$ ipython --no-banner

In [1]: import numpy as np

In [2]: np.set_printoptions(precision=2, suppress=True, linewidth=160, legacy="1.25")

In [3]: def tidy(a):
   ...:     return np.round(a, 2) + 0
   ...: 

In [4]: rng = np.random.default_rng(658)

In [5]: m1 = np.eye(3, dtype=int)[rng.permutation(3)]

In [6]: m1
Out[6]: 
array([[0, 0, 1],
       [0, 1, 0],
       [1, 0, 0]])

In [7]: w, evecs = np.linalg.eigh(m1)

In [8]: tidy(evecs.T @ evecs)
Out[8]: 
array([[1., 0., 0.],
       [0., 1., 0.],
       [0., 0., 1.]])

In [9]: print(tidy(np.linalg.svd(m1, compute_uv=False)))
[1. 1. 1.]

In [10]: tidy(evecs @ np.diag(w) @ evecs.T)
Out[10]: 
array([[0., 0., 1.],
       [0., 1., 0.],
       [1., 0., 0.]])

In [11]: tidy(np.linalg.eigvalsh(m1 @ m1))
Out[11]: array([1., 1., 1.])

In [12]: np.unique(w.round(6) + 0, return_counts=True)[1]
Out[12]: array([1, 2])

In [13]: data = np.load("dump.npy")

In [14]: tidy(data)
Out[14]: 
array([[0.1 , 0.16, 0.16, 0.16, 0.03, 0.1 ],
       [0.16, 0.27, 0.27, 0.27, 0.05, 0.16],
       [0.16, 0.27, 0.27, 0.27, 0.05, 0.16],
       [0.16, 0.27, 0.27, 0.27, 0.05, 0.16],
       [0.03, 0.05, 0.05, 0.05, 0.01, 0.03],
       [0.1 , 0.16, 0.16, 0.16, 0.03, 0.1 ]])

In [15]: # null space of dimension 5

In [16]: left, s, Vt = np.linalg.svd(data)

In [17]: np.argmax(s[:-1] / (s[1:] + 1e-6)) + 1
Out[17]: 1

In [18]: M2 = left[:, :1] @ np.diag(s[:1]) @ Vt[:1]

In [19]: print(tidy(np.linalg.norm(data - M2) / np.linalg.norm(data)))
0.0

In [20]: labels = rng.permutation(6)

In [21]: print(labels)
[2 0 5 1 4 3]

In [22]: M2 = data[labels][:, labels]

In [23]: tidy(np.diag(M2))
Out[23]: array([0.27, 0.1 , 0.1 , 0.27, 0.01, 0.27])

In [24]: tidy(np.trace(M2))
Out[24]: 1.0

In [25]: tidy(np.linalg.det(M2)), tidy(np.linalg.det(data[labels]))
Out[25]: (0.0, 0.0)

In [26]: tidy(np.linalg.norm(data, 2) / np.linalg.norm(data))
Out[26]: 1.0

In [27]: [round(float(x), 2) for x in np.linalg.svd(data, compute_uv=False)[:3]]
Out[27]: [1.0, 0.0, 0.0]

In [28]: rk = np.linalg.matrix_rank(data)

In [29]: rk
Out[29]: 1

In [30]: ns = np.linalg.svd(data)[2][rk:].T

In [31]: tidy(ns @ ns.T)
Out[31]: 
array([[ 0.9 , -0.16, -0.16, -0.16, -0.03, -0.1 ],
       [-0.16,  0.73, -0.27, -0.27, -0.05, -0.16],
       [-0.16, -0.27,  0.73, -0.27, -0.05, -0.16],
       [-0.16, -0.27, -0.27,  0.73, -0.05, -0.16],
       [-0.03, -0.05, -0.05, -0.05,  0.99, -0.03],
       [-0.1 , -0.16, -0.16, -0.16, -0.03,  0.9 ]])

In [32]: np.linalg.matrix_rank(data.T @ data), np.linalg.matrix_rank(data @ data.T)
Out[32]: (1, 1)

In [33]: [int(np.linalg.matrix_rank(data[:, :j + 1])) for j in range(6)]
Out[33]: [1, 1, 1, 1, 1, 1]

In [34]: [int(np.linalg.matrix_rank(np.delete(data, i, axis=0))) for i in range(6)]
Out[34]: [1, 1, 1, 1, 1, 1]

In [35]: np.unique(data.round(6), axis=0).shape
Out[35]: (3, 6)

In [36]: X = np.load("run4.npy")

In [37]: X
Out[37]: 
array([[1, 2, 0, 0],
       [0, 3, 0, 0],
       [0, 0, 1, 2],
       [0, 0, 0, 3]])

In [38]: print(np.unravel_index(np.abs(X).argmax(), X.shape))
(1, 1)

In [39]: X - X[0]
Out[39]: 
array([[ 0,  0,  0,  0],
       [-1,  1,  0,  0],
       [-1, -2,  1,  2],
       [-1, -2,  0,  3]])

In [40]: np.abs(X).max()
Out[40]: 3

In [41]: np.diff(X, axis=0)
Out[41]: 
array([[-1,  1,  0,  0],
       [ 0, -3,  1,  2],
       [ 0,  0, -1,  1]])

In [42]: x0 = np.array([2, 0, 0, 0])

In [43]: a = np.maximum(X @ x0, 0)

In [44]: np.flatnonzero(a > 1e-9)
Out[44]: array([0])

In [45]: X * (a > 1e-9)[:, None]
Out[45]: 
array([[1, 2, 0, 0],
       [0, 0, 0, 0],
       [0, 0, 0, 0],
       [0, 0, 0, 0]])

In [46]: X.T @ a
Out[46]: array([2, 4, 0, 0])

In [47]: tidy(np.tanh(X @ x0))
Out[47]: array([0.96, 0.  , 0.  , 0.  ])

In [48]: print(np.maximum(X @ x0, 0) - np.maximum(-X @ x0, 0))
[2 0 0 0]

In [49]: A = np.loadtxt("w.csv", delimiter=",")

In [50]: A
Out[50]: 
array([[  0.1,   0.8,   0.6,   0.6,  -0.4,  -0.8],
       [  0.5,  -1.8,   0.6,  -0.7,  -0.8,  -1. ],
       [  1.3,  -0.8,  -1.2,  -0.4,   0.2,  -0.1],
       [  1. ,   0.8,  -0.8,  -0.2,  -2.3,   0.5],
       [ -1.5,  -0.5,  -0.1,  -0.4,   1.3,  -0.2],
       [  1.9,   1.5,   1.6,  -0.8,  -1.1,   0.8],
       [ -0.3,   0.2,  -1. ,  -0.1,  -0.5,   0.9],
       [-14. ,   6. ,   5. ,   3. ,  -1. , -11. ],
       [ -0.1,   0.1,   0.3,   0.8,   1.2,  -0.5],
       [ -0.6,   1.1,  -0.8,   2.9,   1.7,   0.2],
       [ -0.3,   2.3,  -1.1,   2.4,  -0.2,   0. ],
       [  0.2,   0.5,   0.9,  -1.2,  -1.4,   0.7],
       [  0.2,  -0.4,   0.6,  -0.1,  -0.4,  -1.3],
       [  0.1,  -1.8,   0. ,   2.7,   0.9,  -0.5],
       [  0.1,   1. ,  -0.5,  -0.4,   1.3,  -2.2],
       [  0.6,  -1.6,  -1.8,  -0.2,  -1.5,   0.7],
       [  1.5,  -1.1,  -1. ,   0.6,   0.6,  -0.9]])

In [51]: x0 = np.array([2, 3, -3, -1, -1, -2])

In [52]: rhs = A @ x0

In [53]: tidy(np.linalg.lstsq(A, rhs)[0])
Out[53]: array([ 2.,  3., -3., -1., -1., -2.])

In [54]: tidy(np.linalg.solve(A.T @ A, A.T @ rhs))
Out[54]: array([ 2.,  3., -3., -1., -1., -2.])

In [55]: rhs = rhs + 0.02 * rng.normal(size=17)

In [56]: print(tidy(rhs))
[ 2.23 -2.73  4.18  8.29 -4.75  3.77  1.77 -4.98 -1.77 -0.49  7.42  0.39  0.5  -7.79  8.18  2.1   3.31]

In [57]: b, *_ = np.linalg.lstsq(A, rhs)

In [58]: tidy(A.T @ (rhs - A @ b))
Out[58]: array([0., 0., 0., 0., 0., 0.])

In [59]: tidy(b)
Out[59]: array([ 2.  ,  3.  , -3.  , -0.99, -1.  , -2.  ])

In [60]: b.round()
Out[60]: array([ 2.,  3., -3., -1., -1., -2.])
